In [1]: import numpy as np

In [2]: np.set_printoptions(precision=2, suppress=True, linewidth=200)

In [3]: def rd(a):
   ...:     return np.round(a, 2) + 0
   ...: 

In [4]: J = np.load("run8.npy")

In [5]: J
Out[5]: 
array([[0, 0, 5, 2, 3, 3, 0, 2, 3],
       [4, 2, 0, 3, 1, 0, 4, 0, 3],
       [1, 4, 5, 4, 2, 5, 3, 1, 2],
       [2, 5, 2, 2, 2, 1, 0, 5, 3],
       [4, 5, 4, 1, 2, 4, 1, 4, 4],
       [3, 1, 4, 1, 1, 3, 2, 2, 5],
       [0, 1, 5, 3, 5, 0, 5, 3, 5],
       [0, 0, 4, 2, 5, 0, 3, 4, 4],
       [4, 5, 3, 3, 5, 2, 4, 1, 3],
       [4, 2, 3, 5, 3, 3, 2, 1, 1]])

In [6]: proj = J @ np.linalg.solve(J.T @ J, J.T)

In [7]: np.allclose(proj @ proj, proj)
Out[7]: True

In [8]: O, r_ = np.linalg.qr(J)

In [9]: rd(O.T @ O)
Out[9]: 
array([[1., 0., 0., 0., 0., 0., 0., 0., 0.],
       [0., 1., 0., 0., 0., 0., 0., 0., 0.],
       [0., 0., 1., 0., 0., 0., 0., 0., 0.],
       [0., 0., 0., 1., 0., 0., 0., 0., 0.],
       [0., 0., 0., 0., 1., 0., 0., 0., 0.],
       [0., 0., 0., 0., 0., 1., 0., 0., 0.],
       [0., 0., 0., 0., 0., 0., 1., 0., 0.],
       [0., 0., 0., 0., 0., 0., 0., 1., 0.],
       [0., 0., 0., 0., 0., 0., 0., 0., 1.]])

In [10]: rd(abs(r_[0, 0])), rd(np.linalg.norm(J[:, 0]))
Out[10]: (np.float64(8.83), np.float64(8.83))

In [11]: O.shape, r_.shape
Out[11]: ((10, 9), (9, 9))
